$ ipython --no-banner

In [1]: import numpy as np

In [2]: np.set_printoptions(precision=1, suppress=True, linewidth=100, sign=" ")

In [3]: rng = np.random.default_rng(249)

In [4]: m1 = (rng.random((4, 4)) < 0.3) + np.eye(4)

In [5]: m1 /= m1.sum(axis=1, keepdims=True)

In [6]: m1
Out[6]: 
array([[ 0.5,  0. ,  0. ,  0.5],
       [ 0. ,  0.5,  0.5,  0. ],
       [ 0.5,  0. ,  0.5,  0. ],
       [ 0.5,  0. ,  0. ,  0.5]])

In [7]: (m1 + m1.T) / 2
Out[7]: 
array([[ 0.5,  0. ,  0.2,  0.5],
       [ 0. ,  0.5,  0.2,  0. ],
       [ 0.2,  0.2,  0.5,  0. ],
       [ 0.5,  0. ,  0. ,  0.5]])

In [8]: m1 @ m1
Out[8]: 
array([[ 0.5,  0. ,  0. ,  0.5],
       [ 0.2,  0.2,  0.5,  0. ],
       [ 0.5,  0. ,  0.2,  0.2],
       [ 0.5,  0. ,  0. ,  0.5]])

In [9]: round(np.abs(np.linalg.eigvals(m1)).max(), 1)
Out[9]: np.float64(1.0)

In [10]: u = np.array([-1, -1, 3])

In [11]: np.array([np.convolve(row, u, "same") for row in m1])
Out[11]: 
array([[-0.5,  1.5, -0.5, -0.5],
       [-0.5, -1. ,  1. ,  1.5],
       [-0.5,  1. , -0.5,  1.5],
       [-0.5,  1.5, -0.5, -0.5]])

In [12]: np.polyval(u, m1[2])
Out[12]: array([ 2.2,  3. ,  2.2,  3. ])

In [13]: Uu, s, Vh = np.linalg.svd(m1)

In [14]: np.argmax(s[:-1] / (s[1:] + 1e-6)) + 1
Out[14]: np.int64(3)

In [15]: s.round(1) + 0
Out[15]: array([ 1.1,  0.8,  0.4,  0. ])

In [16]: A2 = Uu[:, :3] @ np.diag(s[:3]) @ Vh[:3]

In [17]: A2.round(1) + 0
Out[17]: 
array([[ 0.5,  0. ,  0. ,  0.5],
       [ 0. ,  0.5,  0.5,  0. ],
       [ 0.5,  0. ,  0.5,  0. ],
       [ 0.5,  0. ,  0. ,  0.5]])

In [18]: round(float(np.linalg.norm(m1 - A2, 2)), 1), round(float(s[3]), 1)
Out[18]: (0.0, 0.0)

In [19]: round(np.linalg.norm(m1 - A2) / np.linalg.norm(m1), 1)
Out[19]: np.float64(0.0)

In [20]: W = np.array([[-5, -5, -6, 4], [6, 1, 0, -6], [-4, -4, 2, -7], [6, -3, 8, 3]])

In [21]: b = np.array([3, 1, 9, 8])

In [22]: act = np.maximum(m1 @ W + b, 0)

In [23]: (act > 0).astype(int)
Out[23]: 
array([[ 1,  0,  1,  1],
       [ 1,  0,  1,  1],
       [ 0,  0,  1,  1],
       [ 1,  0,  1,  1]])

In [24]: print(np.linalg.matrix_rank(act))
3

In [25]: cent = np.array([[2, 1], [0, 2], [2, 3], [1, 2]])

In [26]: print(W @ cent)
[[-18 -25]
 [  6  -4]
 [-11 -20]
 [ 31  30]]

In [27]: act @ cent
Out[27]: 
array([[ 38.5,  56.5],
       [ 29.5,  37. ],
       [ 20.5,  34. ],
       [ 38.5,  56.5]])

In [28]: print(np.linalg.norm(m1, axis=1).argmax())
0

In [29]: round(float(np.linalg.norm(m1[2] - m1[1])), 1)
Out[29]: 0.7

In [30]: np.round(np.linalg.norm(m1[2], 1), 1), round(np.linalg.norm(m1[2], np.inf), 1)
Out[30]: (np.float64(1.0), np.float64(0.5))

In [31]: print(round(float(np.linalg.norm(m1, 1)), 1), round(float(np.linalg.norm(m1, np.inf)), 1))
1.5 1.0

In [32]: data = np.arange(15).reshape(3, 5) + 4

In [33]: data
Out[33]: 
array([[  4,   5,   6,   7,   8],
       [  9,  10,  11,  12,  13],
       [ 14,  15,  16,  17,  18]])

In [34]: A2 = np.array([[1, -2, 0], [2, 2, -1], [1, 2, -2], [0, -1, -2], [-3, -2, 2]])

In [35]: A2.T @ data.T
Out[35]: 
array([[ -4,   1,   6],
       [ -9, -14, -19],
       [-15, -30, -45]])

In [36]: np.einsum("ij->j", data)
Out[36]: array([ 27,  30,  33,  36,  39])

In [37]: feats = np.load("data.npy")

In [38]: feats
Out[38]: 
array([[ 0.,  1.,  1.],
       [ 1.,  0.,  1.],
       [ 1.,  1.,  0.]])

In [39]: ang = np.radians(45)

In [40]: R = np.eye(3)

In [41]: R[2, 2] = R[1, 1] = np.cos(ang)

In [42]: R[2, 1], R[1, 2] = -np.sin(ang), np.sin(ang)

In [43]: print(R)
[[ 1.   0.   0. ]
 [ 0.   0.7  0.7]
 [ 0.  -0.7  0.7]]

In [44]: A2 = feats @ R.T

In [45]: A2.round(1) + 0
Out[45]: 
array([[ 0. ,  1.4,  0. ],
       [ 1. ,  0.7,  0.7],
       [ 1. ,  0.7, -0.7]])

In [46]: np.round(np.linalg.det(R), 1), round(np.trace(R), 1)
Out[46]: (np.float64(1.0), np.float64(2.4))

In [47]: np.linalg.svd(feats, compute_uv=False), np.linalg.svd(A2, compute_uv=False)
Out[47]: (array([ 2.,  1.,  1.]), array([ 2.,  1.,  1.]))

In [48]: np.allclose(np.linalg.norm(feats, axis=1), np.linalg.norm(A2, axis=1))
Out[48]: True

In [49]: A = np.load("arr.npy")

In [50]: A
Out[50]: 
array([[ -5.1,   5.7,   9.2,   5.9],
       [ -6.6,   9.5,   1.7,  -7.2],
       [  8.4,  15.2,   6. ,  22.6],
       [-13.7,  -1.7,  -0.6,   5.2],
       [ -4.1,  -4.3,   8. , -11.4],
       [-11.7,  -0.2,  16. , -13.1],
       [ -2.7,   6. ,   2.5,   9.9],
       [ -8.1,  12.8,  11.3,  14. ],
       [ -3.6,  -6.7, -10.3,   0.6],
       [ 13.6,   1.4,  15.4, -15.4],
       [-26.9,  13.8,   0.8,  -5.7],
       [  7.2,   5.8,   4.5,  -5.5],
       [ -1. ,   5.3,  -5.2, -16.4],
       [ 12. ,   4.4,  10.3,  -7.4],
       [ -3.4,  10.9,  11.3,  -1.1],
       [ -1.9,  10.7,   3.9,  -1.2],
       [ -4.5,  -7.1,  -3.4,  17.5],
       [  1.1,  -3. ,  -0.6,  -7.6],
       [ -2.2,   7. ,   8.7,  12.5]])

In [51]: Xc = (A - A.mean(axis=0)) / A.std(axis=0)

In [52]: np.argwhere(np.abs(Xc) > 2)
Out[52]: 
array([[  2,   3],
       [  8,   2],
       [ 10,   0]])

In [53]: Xc.std(axis=0)
Out[53]: array([ 1.,  1.,  1.,  1.])

In [54]: b = np.linalg.lstsq(np.delete(Xc, 0, axis=1), Xc[:, 0])[0]

In [55]: print(np.abs(b).argmax())
1

In [56]: print(round(float(1 - np.var(Xc[:, 0] - np.delete(Xc, 0, axis=1) @ b)), 1))
0.1

In [57]: X = np.loadtxt("w.csv", delimiter=",")

In [58]: X
Out[58]: 
array([[ 1.,  8.,  1.],
       [-7.,  7.,  9.],
       [ 8.,  4.,  5.]])

In [59]: x = np.array([2, 0, -1])

In [60]: h = np.maximum(X @ x, 0)

In [61]: X * (h > 1e-9)[:, None]
Out[61]: 
array([[ 1.,  8.,  1.],
       [-0.,  0.,  0.],
       [ 8.,  4.,  5.]])

In [62]: h
Out[62]: array([  1.,   0.,  11.])

In [63]: print(X.T @ h)
[ 89.  52.  56.]

In [64]: np.maximum(X @ (3 * x), 0)
Out[64]: array([  3.,   0.,  33.])

In [65]: np.flatnonzero(h > 1e-9)
Out[65]: array([ 0,  2])

In [66]: np.maximum(X @ x, 0) - np.maximum(-X @ x, 0)
Out[66]: array([  1., -23.,  11.])

In [67]: np.linalg.eigvals(X)
Out[67]: array([-0.+7.7j, -0.-7.7j, 13.+0.j ])

In [68]: round(np.linalg.det(2 * X), 1), round(float(np.linalg.det(X)), 1)
Out[68]: (np.float64(6168.0), 771.0)

In [69]: np.einsum("ii->", X)
Out[69]: np.float64(13.0)

In [70]: labels = rng.permutation(3)

In [71]: A2 = X[:, labels] * rng.choice([-1, 1], 3)

In [72]: A2
Out[72]: 
array([[ 8., -1.,  1.],
       [ 7.,  7.,  9.],
       [ 4., -8.,  5.]])

In [73]: Uu, _, Vh = np.linalg.svd(X.T @ A2)

In [74]: np.round(np.linalg.lstsq(X, A2)[0], 1) + 0
Out[74]: 
array([[ 0., -1.,  0.],
       [ 1.,  0.,  0.],
       [ 0.,  0.,  1.]])

In [75]: labels
Out[75]: array([ 1,  0,  2])

In [76]: A2 = np.linalg.inv(X)

In [77]: np.linalg.inv(A2)
Out[77]: 
array([[ 1.,  8.,  1.],
       [-7.,  7.,  9.],
       [ 8.,  4.,  5.]])

In [78]: np.linalg.det(X) * A2
Out[78]: 
array([[ -1., -36.,  65.],
       [107.,  -3., -16.],
       [-84.,  60.,  63.]])

In [79]: print((np.abs(A2) > 1e-9).astype(int))
[[ 1  1  1]
 [ 1  1  1]
 [ 1  1  1]]

In [80]: np.allclose(A2, X.T)
Out[80]: False

In [81]: round(float(np.linalg.slogdet(X)[0]), 1)
Out[81]: 1.0

In [82]: round(float(np.linalg.det(X) * np.linalg.det(A2)), 1)
Out[82]: 1.0

In [83]: x = np.array([1, 1, 2])

In [84]: rhs = X @ x

In [85]: print(rhs)
[ 11.  18.  22.]

In [86]: np.linalg.solve(X, 3 * rhs)
Out[86]: array([ 3.,  3.,  6.])

In [87]: np.linalg.solve(X, rhs + X[:, 1])
Out[87]: array([ 1.,  2.,  2.])

In [88]: print(np.linalg.solve(X, X[:, 0]))
[ 1.  0. -0.]

In [89]: mat = np.load("sample11.npy")

In [90]: mat
Out[90]: 
array([[  5,   5,   5],
       [  5,  10,  10],
       [  5,  10,  15]])

In [91]: def softmax(z):
    ...:     e = np.exp(z - z.max(axis=-1, keepdims=True))
    ...:     return e / e.sum(axis=-1, keepdims=True)
    ...: 

In [92]: np.round(softmax(mat[1] + -3), 1) + 0
Out[92]: array([ 0. ,  0.5,  0.5])

In [93]: softmax(mat).sum(axis=1)
Out[93]: array([ 1.,  1.,  1.])

In [94]: S = mat @ mat.T / np.sqrt(3)

In [95]: print(softmax(S)[1] @ mat)
[  5.  10.  15.]

In [96]: evals, vecs = np.linalg.eig(mat)

In [97]: np.sort(np.linalg.eigvals(mat @ mat))
Out[97]: array([   2.4,   10.3,  637.3])

In [98]: print(round(float(np.prod(evals)), 1))
125.0

In [99]: np.unravel_index(np.abs(mat).argmax(), mat.shape)
Out[99]: (np.int64(2), np.int64(2))

In [100]: np.abs(mat).max()
Out[100]: np.int64(15)

In [101]: mat - mat[0]
Out[101]: 
array([[  0,   0,   0],
       [  0,   5,   5],
       [  0,   5,  10]])

In [102]: mat.shape
Out[102]: (3, 3)

In [103]: np.linalg.svd(mat, compute_uv=False)
Out[103]: array([ 25.2,   3.2,   1.5])

In [104]: mat.mean(axis=0)
Out[104]: array([  5. ,   8.3,  10. ])

In [105]: A2 = np.array([[-2, -9, -3], [5, 1, 5], [-1, 8, 2]])

In [106]: np.einsum("ij->j", mat)
Out[106]: array([ 15,  25,  30])

In [107]: print(mat @ A2)
[[ 10   0  20]
 [ 30  45  55]
 [ 25  85  65]]

In [108]: np.einsum("ij,ij->i", mat, mat)
Out[108]: array([  75,  225,  350])

In [109]: print(np.einsum("ik,kj->ji", mat, A2))
[[ 10  30  25]
 [  0  45  85]
 [ 20  55  65]]

In [110]: F = np.load("case18.npy")

In [111]: print(F)
[[-4  5 -1  1]
 [ 5  2 -2 -1]
 [-1 -2  0  1]
 [ 1 -1  1  4]]

In [112]: evals, vecs = np.linalg.eigh(F)

In [113]: np.round(vecs @ np.diag(evals) @ vecs.T, 1) + 0
Out[113]: 
array([[-4.,  5., -1.,  1.],
       [ 5.,  2., -2., -1.],
       [-1., -2.,  0.,  1.],
       [ 1., -1.,  1.,  4.]])

In [114]: round(float(evals.sum()), 1), np.trace(F)
Out[114]: (2.0, np.int64(2))

In [115]: print(np.round(vecs.T @ vecs, 1) + 0)
[[ 1.  0.  0.  0.]
 [ 0.  1.  0.  0.]
 [ 0.  0.  1.  0.]
 [ 0.  0.  0.  1.]]

In [116]: np.linalg.eigvalsh(F + 3 * np.eye(4))
Out[116]: array([-4.,  2.,  7.,  9.])

In [117]: np.linalg.svd(F, compute_uv=False)
Out[117]: array([ 7.,  6.,  4.,  1.])

In [118]: np.round(vecs.T @ F @ vecs, 1) + 0
Out[118]: 
array([[-7.,  0.,  0.,  0.],
       [ 0., -1.,  0.,  0.],
       [ 0.,  0.,  4.,  0.],
       [ 0.,  0.,  0.,  6.]])

In [119]: K = np.load("out11.npy")

In [120]: print(K)
[[-0.4  4.1 -1.1]
 [-0.2  5.1 -3.3]
 [-0.1  0.   0.1]
 [-0.3  4.  -1.3]
 [-0.1  5.2 -4.2]
 [-0.6  6.  -1.9]
 [ 0.   1.6 -1.3]
 [ 0.  -0.1  0.2]
 [-0.7  6.  -1.7]
 [ 0.2  1.3 -2.3]
 [ 0.3  3.  -3.4]
 [ 0.7 -0.9 -2.4]
 [ 0.  -0.4 -0.8]
 [ 0.7 -0.7 -2.3]
 [-0.4  5.4 -2.6]
 [ 0.6 -0.8 -2.6]
 [-0.5  4.  -1.2]
 [-0.2  2.1 -0.5]
 [-0.7  5.9 -1.8]
 [-0.2  3.5 -2.9]
 [-0.7  6.  -1.7]
 [ 0.4  3.3 -3.5]
 [ 0.   5.2 -4.3]
 [ 0.1  3.1 -3.7]
 [-0.5  5.8 -1.7]
 [ 0.1  5.2 -4.3]]

In [121]: Xc = K - K.mean(axis=0)

In [122]: vecs = np.linalg.svd(Xc)[2][:2]

In [123]: A2 = Xc - Xc @ vecs.T @ vecs

In [124]: np.round(np.linalg.norm(A2) / np.linalg.norm(Xc), 1)
Out[124]: np.float64(0.0)

In [125]: np.linalg.norm(A2, axis=1).round(6).argmax()
Out[125]: np.int64(21)

In [126]: print(np.round(A2.std(axis=0), 1) + 0)
[ 0.1  0.   0. ]
